% python3 -q
>>> import numpy as np
>>> import numpy.linalg as la
>>> np.set_printoptions(precision=2, suppress=True, linewidth=140)
>>> def rnd(a):
...     return np.round(a, 2) + 0
... 
>>> A = np.array([[2.02, -2.56, 1.52],
...     [-2.92, 3.67, -2.16],
...     [0.36, -0.43, 0.28],
...     [-5.33, 6.68, -4.02],
...     [11.44, -14.32, 8.54],
...     [-0.47, 0.59, -0.34],
...     [-2.54, 3.19, -1.92],
...     [3.53, -4.38, 2.6],
...     [1.96, -2.42, 1.49],
...     [-4.75, 5.94, -3.54],
...     [0.01, 0.01, 0.0],
...     [-4.03, 5.05, -3.02],
...     [-0.93, 1.16, -0.71],
...     [7.36, -9.26, 5.54],
...     [9.4, -11.79, 7.06],
...     [2.13, -2.66, 1.56],
...     [1.17, -1.46, 0.87],
...     [0.36, -0.47, 0.26]])
>>> D = la.norm(A[:, None] - A[None], axis=-1)
>>> D[5].round(6).argsort(kind="stable")[:4]
array([ 5, 12, 10,  2])
>>> np.flatnonzero(D[5] < D.mean() / 2)
array([ 1,  2,  5,  6,  8, 10, 12, 16, 17])
>>> np.unravel_index(D.round(6).argmax(), D.shape)
(np.int64(3), np.int64(4))
>>> rng = np.random.default_rng(342)
>>> labels = rng.permutation(3)
>>> other = A[:, labels] * rng.choice([-1, 1], 3)
>>> other
array([[  2.56,  -2.02,  -1.52],
       [ -3.67,   2.92,   2.16],
       [  0.43,  -0.36,  -0.28],
       [ -6.68,   5.33,   4.02],
       [ 14.32, -11.44,  -8.54],
       [ -0.59,   0.47,   0.34],
       [ -3.19,   2.54,   1.92],
       [  4.38,  -3.53,  -2.6 ],
       [  2.42,  -1.96,  -1.49],
       [ -5.94,   4.75,   3.54],
       [ -0.01,  -0.01,  -0.  ],
       [ -5.05,   4.03,   3.02],
       [ -1.16,   0.93,   0.71],
       [  9.26,  -7.36,  -5.54],
       [ 11.79,  -9.4 ,  -7.06],
       [  2.66,  -2.13,  -1.56],
       [  1.46,  -1.17,  -0.87],
       [  0.47,  -0.36,  -0.26]])
>>> U, _, Vh = la.svd(A.T @ other)
>>> rnd(la.lstsq(A, other)[0])
array([[ 0., -1.,  0.],
       [-1.,  0.,  0.],
       [ 0.,  0., -1.]])
>>> rnd(U @ Vh)
array([[ 0., -1.,  0.],
       [-1.,  0.,  0.],
       [ 0.,  0., -1.]])
>>> [round(float(x), 2) for x in la.svd(A, compute_uv=False)[:3]]
[34.64, 0.08, 0.05]
>>> la.cond(A) > 100
np.True_
>>> x0 = np.array([2, 9, -8])
>>> rhs = A @ x0
>>> rnd(la.lstsq(A, rhs)[0])
array([ 2.,  9., -8.])
>>> rnd(la.pinv(A) @ A)
array([[1., 0., 0.],
       [0., 1., 0.],
       [0., 0., 1.]])
>>> rnd(la.solve(A.T @ A, A.T @ rhs))
array([ 2.,  9., -8.])
>>> rhs = rhs + 0.02 * rng.normal(size=18)
>>> rnd(rhs)
array([ -31.13,   44.43,   -5.37,   81.62, -174.33,    7.09,   38.98,  -53.14,  -29.78,   72.31,    0.12,   61.59,   14.28, -112.96,
       -143.81,  -32.19,  -17.75,   -5.59])
>>> beta, *_ = la.lstsq(A, rhs)
>>> rnd(la.norm(rhs - A @ beta))
np.float64(0.09)
>>> beta.round()
array([ 2.,  9., -8.])
>>> mat = np.maximum(np.array([[1, 0],
...     [-4, -3],
...     [2, 1],
...     [-3, -4],
...     [3, 4],
...     [-4, -4],
...     [1, -1],
...     [1, -5],
...     [-5, 3],
...     [5, -2],
...     [-2, -5],
...     [1, 2]]) @ np.array([[1, 0, -3], [1, 0, -1]]) + np.array([-2, 1, 2]), 0)
>>> mat
array([[ 0,  1,  0],
       [ 0,  1, 17],
       [ 1,  1,  0],
       [ 0,  1, 15],
       [ 5,  1,  0],
       [ 0,  1, 18],
       [ 0,  1,  0],
       [ 0,  1,  4],
       [ 0,  1, 14],
       [ 1,  1,  0],
       [ 0,  1, 13],
       [ 1,  1,  0]])
>>> x0 = np.array([0, -3, -5])
>>> rhs = mat @ x0
>>> beta, lr = np.zeros(3), 1 / la.norm(mat, 2) ** 2
>>> for i in range(15):
...     beta -= lr * mat.T @ (mat @ beta - rhs)
...     if i % 5 == 0: print(i, round(la.norm(mat @ beta - rhs), 2))
... 
0 6.73
5 6.32
10 5.97
>>> rnd(la.cond(mat))
np.float64(17.63)
>>> P = mat @ la.solve(mat.T @ mat, mat.T)
>>> rnd(la.eigvalsh(P))
array([0., 0., 0., 0., 0., 0., 0., 0., 0., 1., 1., 1.])
>>> rnd(P @ mat[:, 0])
array([0., 0., 1., 0., 5., 0., 0., 0., 0., 1., 0., 1.])
>>> la.matrix_rank(np.eye(12) - P)
np.int64(9)
>>> Q, R = la.qr(mat)
>>> rnd(R)
array([[ -5.29,  -1.51,   0.  ],
       [  0.  ,  -3.12, -25.99],
       [  0.  ,   0.  ,  23.32]])
>>> np.allclose(R.T @ R, mat.T @ mat)
True
>>> rnd(abs(R[0, 0])), rnd(la.norm(mat[:, 0]))
(np.float64(5.29), np.float64(5.29))
>>> rnd(Q.T @ Q)
array([[1., 0., 0.],
       [0., 1., 0.],
       [0., 0., 1.]])
>>> labels = rng.permutation(3)
>>> labels
array([2, 1, 0])
>>> other = R[labels][:, labels]
>>> np.allclose(other, R)
False
>>> rnd(np.trace(other))
np.float64(14.91)
>>> rnd(np.diag(other))
array([23.32, -3.12, -5.29])
>>> x0 = np.array([2, 2, 2])
>>> rhs = A @ x0
>>> beta, lr = np.zeros(3), 1 / la.norm(A, 2) ** 2
>>> for i in range(30):
...     beta -= lr * A.T @ (A @ beta - rhs)
...     if i % 10 == 0: print(i, round(la.norm(A @ beta - rhs), 2))
... 
0 0.21
10 0.21
20 0.21
>>> rnd(beta)
array([ 0.32, -0.4 ,  0.24])
>>> rnd(la.cond(A))
np.float64(641.21)
>>> data = np.loadtxt("out8.csv", delimiter=",")
>>> data
array([[ 0.,  0.,  0., -2., -4.,  8.],
       [ 0.,  0.,  0.,  5., -2.,  4.],
       [ 0.,  0.,  0., -9., -1., -6.],
       [ 0.,  0.,  0.,  0.,  0.,  0.],
       [ 0.,  0.,  0.,  0.,  0.,  0.],
       [ 0.,  0.,  0.,  0.,  0.,  0.]])
>>> rnd(la.det(data))
np.float64(0.0)
>>> (data + data.T) / 2
array([[ 0. ,  0. ,  0. , -1. , -2. ,  4. ],
       [ 0. ,  0. ,  0. ,  2.5, -1. ,  2. ],
       [ 0. ,  0. ,  0. , -4.5, -0.5, -3. ],
       [-1. ,  2.5, -4.5,  0. ,  0. ,  0. ],
       [-2. , -1. , -0.5,  0. ,  0. ,  0. ],
       [ 4. ,  2. , -3. ,  0. ,  0. ,  0. ]])
>>> rnd(np.abs(la.eigvals(data)).max())
np.float64(0.0)
>>> m1 = np.loadtxt("run6.csv", delimiter=",")
>>> rnd(m1)
array([[ 1.  ,  0.  ,  0.  ,  0.  ],
       [ 0.  ,  1.  ,  0.  ,  0.  ],
       [ 0.  ,  0.  , -0.71,  0.71],
       [ 0.  ,  0.  , -0.71, -0.71]])
>>> t = np.radians(30)
>>> R = np.eye(4)
>>> R[1, 1] = R[3, 3] = np.cos(t)
>>> R[1, 3], R[3, 1] = -np.sin(t), np.sin(t)
>>> rnd(R)
array([[ 1.  ,  0.  ,  0.  ,  0.  ],
       [ 0.  ,  0.87,  0.  , -0.5 ],
       [ 0.  ,  0.  ,  1.  ,  0.  ],
       [ 0.  ,  0.5 ,  0.  ,  0.87]])
>>> other = m1 @ R.T
>>> np.allclose(m1 @ m1.T, other @ other.T)
True
>>> rnd(la.svd(m1, compute_uv=False)), rnd(la.svd(other, compute_uv=False))
(array([1., 1., 1., 1.]), array([1., 1., 1., 1.]))
>>> rnd(other)
array([[ 1.  ,  0.  ,  0.  ,  0.  ],
       [ 0.  ,  0.87,  0.  ,  0.5 ],
       [ 0.  , -0.35, -0.71,  0.61],
       [ 0.  ,  0.35, -0.71, -0.61]])
>>> rnd(m1.sum(axis=1))
array([ 1.  ,  1.  ,  0.  , -1.41])
>>> rnd(np.diff(m1, axis=0))
array([[-1.  ,  1.  ,  0.  ,  0.  ],
       [ 0.  , -1.  , -0.71,  0.71],
       [ 0.  ,  0.  ,  0.  , -1.41]])
>>> rnd(m1.sum(axis=0))
array([ 1.  ,  1.  , -1.41,  0.  ])
>>> la.matrix_rank(m1)
np.int64(4)
>>> rnd(la.svd(mat, compute_uv=False))
array([34.99,  5.54,  1.98])
>>> mat.sum(axis=1)
array([ 1, 18,  2, 16,  6, 19,  1,  5, 15,  2, 14,  2])
>>> rnd(mat.mean(axis=0))
array([0.67, 1.  , 6.75])
>>> mat.shape
(12, 3)
>>> x0 = np.array([0, -2, -1, 0])
>>> rnd(la.norm(x0)), rnd(la.norm(m1 @ x0))
(np.float64(2.24), np.float64(2.24))
>>> rnd(m1.T @ (m1 @ x0))
array([ 0., -2., -1.,  0.])
>>> [p for p in range(1, 25) if np.allclose(la.matrix_power(m1, p), np.eye(4))]
[8, 16, 24]
>>> K = np.load("mat.npy")
>>> K
array([[-2.21,  1.88, -0.76],
       [ 1.11,  2.34,  1.52],
       [ 0.62,  0.01, -2.94],
       [-1.34, -1.87,  1.93],
       [ 2.68,  1.34, -0.16],
       [ 0.66,  2.74,  1.04],
       [-2.08,  1.96, -0.91],
       [ 1.38,  1.32, -2.32],
       [-0.77,  2.28,  1.79],
       [-1.57, -2.44,  0.77],
       [-0.84, -1.32,  2.56],
       [-0.38,  2.94,  0.46],
       [-0.69, -1.26, -2.63],
       [-1.42,  0.88,  2.49],
       [-0.08, -2.83, -0.98],
       [ 1.4 ,  1.77, -1.97],
       [ 2.42,  1.03, -1.43],
       [ 1.17,  2.1 , -1.8 ]])
>>> D = la.norm(K[:, None] - K[None], axis=-1)
>>> D[11].round(6).argsort(kind="stable")[:4]
array([11,  5,  8,  1])
>>> rnd(la.norm(K, axis=1))
array([3.  , 3.  , 3.  , 3.  , 3.  , 3.  , 3.  , 3.  , 3.  , 3.  , 3.  , 3.  , 3.  , 3.  , 3.  , 3.  , 2.99, 3.  ])
>>> U, s, Vh = la.svd(K, full_matrices=False)
>>> (s > 1e-8).sum()
np.int64(3)
>>> rnd(np.cumsum(s ** 2) / np.sum(s ** 2))
array([0.48, 0.84, 1.  ])
>>> np.abs(U[:, 0]).round(6).argmax()
np.int64(17)
>>> rnd(Vh @ Vh.T)
array([[1., 0., 0.],
       [0., 1., 0.],
       [0., 0., 1.]])
>>> rnd(np.sqrt((s ** 2).sum())), rnd(la.norm(K))
(np.float64(12.73), np.float64(12.73))
>>> x0 = np.array([1, -2, 2, 1])
>>> a = np.maximum(m1 @ x0, 0)
>>> rnd(np.maximum(m1 @ x0, 0) - np.maximum(-m1 @ x0, 0))
array([ 1.  , -2.  , -0.71, -2.12])
>>> rnd(np.tanh(m1 @ x0))
array([ 0.76, -0.96, -0.61, -0.97])
>>> m1.T @ a
array([1., 0., 0., 0.])
>>> m1 * (a > 1e-9)[:, None]
array([[ 1.,  0.,  0.,  0.],
       [ 0.,  0.,  0.,  0.],
       [ 0.,  0., -0.,  0.],
       [ 0.,  0., -0., -0.]])
>>> labels = K[:, 0] > np.median(K[:, 0])
>>> u = K[labels].mean(axis=0) - K[~labels].mean(axis=0)
>>> rnd(u)
array([ 2.52,  0.75, -1.64])
>>> ((K - K.mean(axis=0)) @ u > 0).astype(int)
array([0, 1, 1, 0, 1, 1, 0, 1, 0, 0, 0, 0, 1, 0, 0, 1, 1, 1])
>>> labels.astype(int)
array([0, 1, 1, 0, 1, 1, 0, 1, 0, 0, 0, 0, 0, 0, 1, 1, 1, 1])
>>> P = np.triu(np.array([[2, 2, 0, 2], [3, 2, 1, 1], [0, 0, 2, 2], [0, 1, 3, 3]]), 1) + np.eye(4)
>>> other = P @ m1 @ la.inv(P)
>>> la.matrix_rank(other)
np.int64(4)
>>> rnd(la.det(other))
np.float64(1.0)
>>> rnd(np.poly(other))
array([ 1.  , -0.59, -0.83, -0.59,  1.  ])
>>> rnd(np.trace(other)), rnd(np.trace(m1))
(np.float64(0.59), np.float64(0.59))
>>> J = np.load("block13.npy")
>>> J
array([[0, 0, 1, 0],
       [1, 0, 0, 0],
       [0, 0, 0, 1],
       [0, 1, 0, 0]])
>>> w1 = np.array([[9, 2], [0, 2], [3, 3], [0, 3]])
>>> beta = np.array([7, -7])
>>> hid = np.maximum(J @ w1 + beta, 0)
>>> hid
array([[10,  0],
       [16,  0],
       [ 7,  0],
       [ 7,  0]])
>>> (hid > 0).mean(axis=0)
array([1., 0.])
>>> Z = np.array([[2, 5, 5], [0, 3, 1]])
>>> hid @ Z
array([[20, 50, 50],
       [32, 80, 80],
       [14, 35, 35],
       [14, 35, 35]])
